% ipython --no-banner

In [1]: import numpy as np

In [2]: np.set_printoptions(precision=3, suppress=True, linewidth=100, floatmode="fixed")

In [3]: A2 = np.array([[-1, 1, 1, 1], [-1, -3, 1, 2], [0, -2, 3, 1], [-1, -1, 1, 0]])

In [4]: F = np.tril(A2)

In [5]: F
Out[5]: 
array([[-1,  0,  0,  0],
       [-1, -3,  0,  0],
       [ 0, -2,  3,  0],
       [-1, -1,  1,  0]])

In [6]: round(float(np.linalg.eigvals(F).sum().real), 3)
Out[6]: -1.0

In [7]: round(float(np.linalg.det(F.T)), 3)
Out[7]: 0.0

In [8]: np.linalg.eigvals(F)
Out[8]: array([ 0.000,  3.000, -3.000, -1.000])

In [9]: np.einsum("ii->", F)
Out[9]: np.int64(-1)

In [10]: np.poly(F)
Out[10]: array([ 1.000,  1.000, -9.000, -9.000,  0.000])

In [11]: np.einsum("ij,ji->", F, F)
Out[11]: np.int64(19)

In [12]: np.round(np.linalg.norm(F) ** 2 / np.linalg.norm(F, 2) ** 2, 3)
Out[12]: np.float64(1.341)

In [13]: round(np.linalg.norm(F, "nuc"), 3)
Out[13]: np.float64(8.011)

In [14]: np.linalg.norm(F, axis=1)
Out[14]: array([1.000, 3.162, 3.606, 1.732])

In [15]: A2 = F[0, 0] * F[1:] - np.outer(F[1:, 0], F[0])

In [16]: A2
Out[16]: 
array([[ 0,  3,  0,  0],
       [ 0,  2, -3,  0],
       [ 0,  1, -1,  0]])

In [17]: np.linalg.matrix_rank(A2), np.linalg.matrix_rank(F)
Out[17]: (np.int64(2), np.int64(3))

In [18]: proj = np.triu(np.array([[2, 1, -2, 2], [3, 1, 1, 3], [-3, -1, -3, 1], [-1, 0, 1, -1]]), 1) + np.eye(4)

In [19]: A2 = proj @ F @ np.linalg.inv(proj)

In [20]: np.round(np.poly(A2), 3) + 0
Out[20]: array([ 1.000,  1.000, -9.000, -9.000,  0.000])

In [21]: A2
Out[21]: 
array([[ -4.000,   3.000, -15.000,  14.000],
       [ -4.000,  -4.000,   2.000,  18.000],
       [ -1.000,  -2.000,   4.000,   4.000],
       [ -1.000,   0.000,  -1.000,   3.000]])

In [22]: proj @ F - F @ proj
Out[22]: 
array([[-3.000,  0.000, -6.000,  2.000],
       [-3.000, -4.000,  7.000, 11.000],
       [-1.000, -1.000,  3.000,  3.000],
       [ 0.000,  1.000, -1.000,  4.000]])

In [23]: np.trace(A2), np.trace(F)
Out[23]: (np.float64(-1.0), np.int64(-1))

In [24]: Uu, sig, vt = np.linalg.svd(F)

In [25]: vecs = vt[:(sig > 1e-8).sum()]

In [26]: rng = np.random.default_rng(361446)

In [27]: x0 = F[1] + 4 * F[3] + rng.integers(2) * np.eye(4)[2]

In [28]: x0
Out[28]: array([-5.000, -7.000,  5.000,  0.000])

In [29]: np.allclose(vecs.T @ vecs @ x0, x0)
Out[29]: True

In [30]: np.round(vecs.T @ vecs, 3) + 0
Out[30]: 
array([[1.000, 0.000, 0.000, 0.000],
       [0.000, 1.000, 0.000, 0.000],
       [0.000, 0.000, 1.000, 0.000],
       [0.000, 0.000, 0.000, 0.000]])
